% python3 -q
>>> import numpy as np
>>> import numpy.linalg as la
>>> np.set_printoptions(precision=3, suppress=True, linewidth=140)
>>> M = np.load("x.npy")
>>> M
array([[ -4,   2,   3,  -1,   0,   0,  -1,   3,   7,   2,   9,   1],
       [ -1,   6,  -2,  10,  -1,  -5,  -3,   3,  -2,  -6,   0,   2],
       [-10,  -3,  -1,   2,  -4,  -3,   4,   4,   7,   3,  10,  -5],
       [  0,   0,   0,   0,   0,   0,   0,   0,   0,   0,   0,   0],
       [ -5,   8,   6,  -3,  -2,  -3,   2,   0,   2,  -1,   6,   4],
       [  1,   0,   2,   2,  -5,  -4,   7,   1,  -5,   5,  -3,   1],
       [ -5,   4,  -2,   9,   2, -10,   0,   4,   2,  -2,  -5,  -1],
       [ -2,  -1,  -2,   4,   3,  -1,   5,  -3,   2,  -3,  -2,   3],
       [ -5,  -2,   3,   0,   0,  -5,  -1,   0,   3,   0,   5,  -3],
       [-16,  -5,  -6,  -4,   1,  -3,   5,   9,  14,   9,   4,  -6],
       [ -1,  -6, -11,   0,   4,  -6,  13,   7,   8,   3, -15,   2],
       [  0,   3,   1,  -3,  -2,  -9,   4,   2,   3,  -6,   0,  -3],
       [ -1,  -7,   3,  -3,  -3,  -7,   4,   3,   2,   5,   3,  -3],
       [ -3,   4,  -7,  -4,   4,   0,   5,   5,  11,  -7,  -1,   8],
       [-12,  -4,   1,  -1,  10, -13,   8,  -2,  13,  -4,   2,   1],
       [ -9,   2,   5,   5,   0,  -7,  -6,   1,   1,  -1,  10,  -1],
       [-11,   6,   3,   4,   7,  -5,   0,   1,  11,  -7,  16,  10],
       [-10,   7,  -7,   1,  -2,  10,  -2,  12,   9,   6,  13,   6],
       [  0,  -6,  -3,   6,  -1, -11,  11,   2,   4,  -3,  -4,   0],
       [ -1,  -4,  -3,  -8,  -2,   3,   7,   6,   6,   8,  -2,   4],
       [ -2,  -5, -15,   3,  -3,   1,  15,  10,   8,   2,  -5,   3],
       [ -4,   5,  -3,  -6,   1,  10,   2,   6,  11,   5,   4,   8],
       [  0,  -3,   3,  -4,  -3,  -2,   4,   6,   6,   7,   7,   1],
       [ -4,   0,   0,  -5,   5,  -7,  11,  -2,   6,   0,  -7,   0],
       [ -7,  -7,  -5,  -5,   4,  -3,  15,   4,  12,   9,  -9,   4],
       [ -8,  -2,  -6,  -1,   4,  -8,   2,   7,  10,   1,  -6,  -4],
       [ -8,   6,   4,   1,   3,  -4,   0,   0,   6,  -5,  10,   8],
       [ -2,   0,   4,  -7,  -1, -10,   6,   5,   1,   7,  -2,  -1],
       [  1,   1,   2,  -8,   0,   1,  10,   5,  11,   3,   7,  10],
       [-10,  -3,   3,  -5,   7, -12,   3,   1,  11,  -1,   4,  -2],
       [ -6,   8,  -7,   3,   4,   0,  -2,  11,   9,   2,  -2,   5],
       [ -2,  -8,  -2,   0,   3,  -8,  13,   1,   5,   6,  -9,   0],
       [ -9,  -3,   2,   5,   2, -10,  12,   1,   7,   6,  -3,   4],
       [ -1,   4,  -2,   1,   2,  -5,   7,   1,   8,  -9,   0,   6],
       [  1,   1,  -7,   2,  -2,  -2,   0,  10,   0,   1,  -3,   4],
       [ -3,   6,   2,  -5,   3,   3,   5,   2,  12,  -2,   9,  10],
       [ -8,  -1,  -6,   2,   3,  -1,  11,   1,  10,  -5,   7,   5],
       [  0,   4,   2,  -6,  -2,   1,   5,   4,   4,  10,  -5,  -3],
       [  3,   4,  -4,   1,   1,  -5,  10,  -1,   2,  -9,  -7,   3],
       [ -1,   1,   0,  -4,   4,  -2,   1,   0,   4,  -5,   4,   4],
       [ -8,   0,  -2,   2,  -5,   2,   9,   3,   8,   4,   6,   0],
       [  4,  -5,   0,  -3,  -3,  -2,   5,   3,  -1,   5,  -2,   0],
       [ -6,   6,  -5,  -8,  -8,  13,   9,  10,  11,  12,   5,   2],
       [  1,  -4,   2,  -3,  -4,  -2,   9,   2,   3,   6,  -1,   2],
       [ -8,   2,   2,   4,   3,  -7,  -2,   2,   2,   3,   0,  -1],
       [ -4,  -2,   0,  -1,   3,  -5,   3,   1,   4,   4,  -5,  -3],
       [-12,   1,  -5,   3,   8,  -3,   1,   3,   7,   2,  -3,   4],
       [  4,   6,   2,  -5,  -5,   6,   2,   3,   0,   6,   0,   0]])
>>> d = la.norm(M[:, None] - M[None], axis=-1)
>>> (d + 1e9 * np.eye(48)).round(6).argmin(axis=1)
array([ 8,  6, 40,  7, 26, 41, 44,  3, 44,  2, 31, 39, 22, 33, 29,  8, 26, 21, 31, 43, 10, 35, 12, 45, 31, 45, 16, 12, 35, 14, 46, 23, 31,
       13,  3, 28, 33, 47, 33,  3,  2, 43, 21, 41,  8, 44, 44, 37])
>>> d.mean(axis=1).argmax()
np.int64(42)
>>> d.shape
(48, 48)
>>> d[34].round(6).argsort(kind="stable")[:4]
array([34,  3, 30, 41])
>>> np.unravel_index(d.round(6).argmax(), d.shape)
(np.int64(10), np.int64(16))
>>> np.flatnonzero(d[34] < d.mean() / 2)
array([34])
